In [1]: import numpy as np

In [2]: import numpy.linalg as la

In [3]: np.set_printoptions(suppress=True, linewidth=200)

In [4]: arr = np.loadtxt("arr.csv", delimiter=",")

In [5]: arr
Out[5]: 
array([[ -4.,   0.,  -8.,  -4.,  -8.],
       [  7.,   0.,  14.,   7.,  14.],
       [  1.,   0.,   2.,   1.,   2.],
       [ -8.,   0., -16.,  -8., -16.]])

In [6]: A2 = arr / la.norm(arr, axis=1, keepdims=True)

In [7]: gram = A2 @ A2.T

In [8]: (np.abs(gram) > 0.9).astype(int)
Out[8]: 
array([[1, 1, 1, 1],
       [1, 1, 1, 1],
       [1, 1, 1, 1],
       [1, 1, 1, 1]])

In [9]: (gram - 2 * np.eye(4)).round(6).argmax(axis=1)
Out[9]: array([3, 2, 1, 0])

In [10]: np.degrees(np.arccos(np.clip(gram[3, 0], -1, 1)))
Out[10]: np.float64(0.0)

In [11]: Uu, s, Vt = la.svd(arr)

In [12]: evecs = Vt[:(s > 1e-8).sum()]

In [13]: rng = np.random.default_rng(589021)

In [14]: x = arr[0] + 4 * arr[1] + rng.integers(2) * np.eye(5)[4]

In [15]: x
Out[15]: array([24.,  0., 48., 24., 48.])

In [16]: np.allclose(evecs.T @ evecs @ x, x)
Out[16]: True

In [17]: np.round(evecs.T @ evecs, 2)
Out[17]: 
array([[0.1, 0. , 0.2, 0.1, 0.2],
       [0. , 0. , 0. , 0. , 0. ],
       [0.2, 0. , 0.4, 0.2, 0.4],
       [0.1, 0. , 0.2, 0.1, 0.2],
       [0.2, 0. , 0.4, 0.2, 0.4]])

In [18]: la.matrix_rank(np.vstack([arr, x]))
Out[18]: np.int64(1)

In [19]: np.round(la.norm(x - evecs.T @ evecs @ x), 2)
Out[19]: np.float64(0.0)

In [20]: K = np.array([[1, -1, 1, -1],
    ...:     [1, 0, 0, 0],
    ...:     [1, 1, 1, 1],
    ...:     [1, 2, 4, 8],
    ...:     [1, 3, 9, 27],
    ...:     [1, 4, 16, 64],
    ...:     [1, 5, 25, 125]])

In [21]: Uu, s, Vt = la.svd(K, full_matrices=False)

In [22]: np.round(s / s[0], 2)
Out[22]: array([1.  , 0.04, 0.01, 0.01])

In [23]: np.round(Uu.T @ Uu, 2) + 0
Out[23]: 
array([[1., 0., 0., 0.],
       [0., 1., 0., 0.],
       [0., 0., 1., 0.],
       [0., 0., 0., 1.]])

In [24]: np.abs(Uu[:, 0]).round(6).argmax()
Out[24]: np.int64(6)

In [25]: np.round(np.cumsum(s ** 2) / np.sum(s ** 2), 2)
Out[25]: array([1., 1., 1., 1.])

In [26]: (s > 1e-8).sum()
Out[26]: np.int64(4)

In [27]: J = np.array([[1, -1, -4, 5],
    ...:     [5, 3, -3, -2],
    ...:     [5, 5, 0, -4],
    ...:     [-3, 4, 2, -3],
    ...:     [0, 4, -5, 2],
    ...:     [1, 5, -1, 2]]) * (rng.random((6, 4)) < 0.3)

In [28]: J
Out[28]: 
array([[ 0, -1,  0,  0],
       [ 0,  3, -3,  0],
       [ 5,  0,  0,  0],
       [-3,  4,  0,  0],
       [ 0,  4,  0,  0],
       [ 0,  0, -1,  0]])

In [29]: # null space of dimension 1

In [30]: def softmax(z):
    ...:     e = np.exp(z - z.max(axis=-1, keepdims=True))
    ...:     return e / e.sum(axis=-1, keepdims=True)
    ...: 

In [31]: np.round(softmax(J[3]), 2) + 0
Out[31]: array([0.  , 0.96, 0.02, 0.02])

In [32]: np.round(softmax(J).sum(axis=1), 2)
Out[32]: array([1., 1., 1., 1., 1., 1.])

In [33]: np.round(softmax(10 * J[3]), 2) + 0
Out[33]: array([0., 1., 0., 0.])

In [34]: scores = J @ J.T / np.sqrt(4)

In [35]: softmax(scores).round(6).argmax(axis=1)
Out[35]: array([0, 1, 2, 3, 3, 1])

In [36]: np.round(softmax(scores + np.triu(np.full(scores.shape, -np.inf), 1)), 2) + 0
Out[36]: 
array([[1.  , 0.  , 0.  , 0.  , 0.  , 0.  ],
       [0.  , 1.  , 0.  , 0.  , 0.  , 0.  ],
       [0.  , 0.  , 1.  , 0.  , 0.  , 0.  ],
       [0.  , 0.  , 0.  , 1.  , 0.  , 0.  ],
       [0.  , 0.06, 0.  , 0.47, 0.47, 0.  ],
       [0.1 , 0.44, 0.1 , 0.1 , 0.1 , 0.16]])

In [37]: F = np.load("case13.npy")

In [38]: F
Out[38]: 
array([[  0.3,  -0.6,   0.3,   0.1,   0.5],
       [ -1.1,   0.7,   0.3,   0.6,   0.9],
       [  0. ,   0.8,  -0.4,   0.9,   1. ],
       [ -0.9,   0.4,  -0.9,   0.2,   1.5],
       [ -0.6,  -2.2,  -1.3,   0.4,   0.5],
       [ -0.5,  -0.6,  -1.9,   1. ,   1.7],
       [  0. ,   0.7,   0.1,  -0.9,  -0.2],
       [  0.4,  -1.2,   0.4,   0.4,   0.8],
       [ -1.5,   1.7,   0.2,   0.6,   0. ],
       [  0.7,  -1.5,   0.4,   0.6,  -2.4],
       [  0.7,   0.2,  -0.6,   1. ,  -0.1],
       [ -0.6,   0.7,  -0.2,   2.1,   0.5],
       [ -4. ,   5. ,   5. ,  -5. , -16. ],
       [ -1.1,   0. ,   0. ,   0.2,  -1.3],
       [ -1.3,  -0.9,   1.2,   0.4,   0.7],
       [ -0.1,  -1.3,  -0.4,  -0.4,   0.8],
       [  1.1,   0.5,   0.1,  -0.2,  -1.3],
       [  0.1,   0.2,  -0.9,  -1.1,   0.4],
       [  2.9,  -1. ,   0.8,   0.7,   0.2],
       [  0.2,   0. ,   1.1,  -1.2,   0.5],
       [  0.1,   1.6,  -1.3,   1.5,  -0.2],
       [ -1.4,  -0.7,  -4.1,   0.2,   0.1],
       [ -0.5,   1.4,   0.8,  -1.1,  -0.8],
       [  2.2,   0.5,   0.6,  -0.3,   0.8],
       [ -1.9,   1. ,   1.3,   0.6,  -0.2],
       [  0.6,  -0.3,   0.7,   0.6,   1.4],
       [  0. ,  -0.7,   0.2,   0.8,  -1.3],
       [  0. ,  -0.7,  -0.7,  -1.5,  -0.1],
       [  0. ,   1.4,  -1.2,  -1. ,  -1.5],
       [  0.1,   0. ,  -0.7,   0.9,  -0.3],
       [ -1. ,  -0.8,   0.9,  -0.3,   0.9],
       [ -0.8,  -0.5,  -0.2,  -1.5,   0.1],
       [  0.5,   2.4,   0.8,  -0.6,  -1.1]])

In [39]: # row 12 dominates

In [40]: idx = rng.permutation(5)

In [41]: A2 = F[:, idx] * rng.choice([-1, 1], 5)

In [42]: A2
Out[42]: 
array([[ -0.3,   0.3,  -0.6,  -0.1,   0.5],
       [  1.1,   0.3,   0.7,  -0.6,   0.9],
       [ -0. ,  -0.4,   0.8,  -0.9,   1. ],
       [  0.9,  -0.9,   0.4,  -0.2,   1.5],
       [  0.6,  -1.3,  -2.2,  -0.4,   0.5],
       [  0.5,  -1.9,  -0.6,  -1. ,   1.7],
       [ -0. ,   0.1,   0.7,   0.9,  -0.2],
       [ -0.4,   0.4,  -1.2,  -0.4,   0.8],
       [  1.5,   0.2,   1.7,  -0.6,   0. ],
       [ -0.7,   0.4,  -1.5,  -0.6,  -2.4],
       [ -0.7,  -0.6,   0.2,  -1. ,  -0.1],
       [  0.6,  -0.2,   0.7,  -2.1,   0.5],
       [  4. ,   5. ,   5. ,   5. , -16. ],
       [  1.1,   0. ,   0. ,  -0.2,  -1.3],
       [  1.3,   1.2,  -0.9,  -0.4,   0.7],
       [  0.1,  -0.4,  -1.3,   0.4,   0.8],
       [ -1.1,   0.1,   0.5,   0.2,  -1.3],
       [ -0.1,  -0.9,   0.2,   1.1,   0.4],
       [ -2.9,   0.8,  -1. ,  -0.7,   0.2],
       [ -0.2,   1.1,   0. ,   1.2,   0.5],
       [ -0.1,  -1.3,   1.6,  -1.5,  -0.2],
       [  1.4,  -4.1,  -0.7,  -0.2,   0.1],
       [  0.5,   0.8,   1.4,   1.1,  -0.8],
       [ -2.2,   0.6,   0.5,   0.3,   0.8],
       [  1.9,   1.3,   1. ,  -0.6,  -0.2],
       [ -0.6,   0.7,  -0.3,  -0.6,   1.4],
       [ -0. ,   0.2,  -0.7,  -0.8,  -1.3],
       [ -0. ,  -0.7,  -0.7,   1.5,  -0.1],
       [ -0. ,  -1.2,   1.4,   1. ,  -1.5],
       [ -0.1,  -0.7,   0. ,  -0.9,  -0.3],
       [  1. ,   0.9,  -0.8,   0.3,   0.9],
       [  0.8,  -0.2,  -0.5,   1.5,   0.1],
       [ -0.5,   0.8,   2.4,   0.6,  -1.1]])

In [43]: Uu, _, Vt = la.svd(F.T @ A2)

In [44]: idx
Out[44]: array([0, 2, 1, 3, 4])

In [45]: np.round(la.lstsq(F, A2)[0], 2) + 0
Out[45]: 
array([[-1.,  0.,  0.,  0.,  0.],
       [ 0.,  0.,  1.,  0.,  0.],
       [ 0.,  1.,  0.,  0.,  0.],
       [ 0.,  0.,  0., -1.,  0.],
       [ 0.,  0.,  0.,  0.,  1.]])

In [46]: np.round(Uu @ Vt, 2) + 0
Out[46]: 
array([[-1.,  0.,  0.,  0.,  0.],
       [ 0.,  0.,  1.,  0.,  0.],
       [ 0.,  1.,  0.,  0.,  0.],
       [ 0.,  0.,  0., -1.,  0.],
       [ 0.,  0.,  0.,  0.,  1.]])
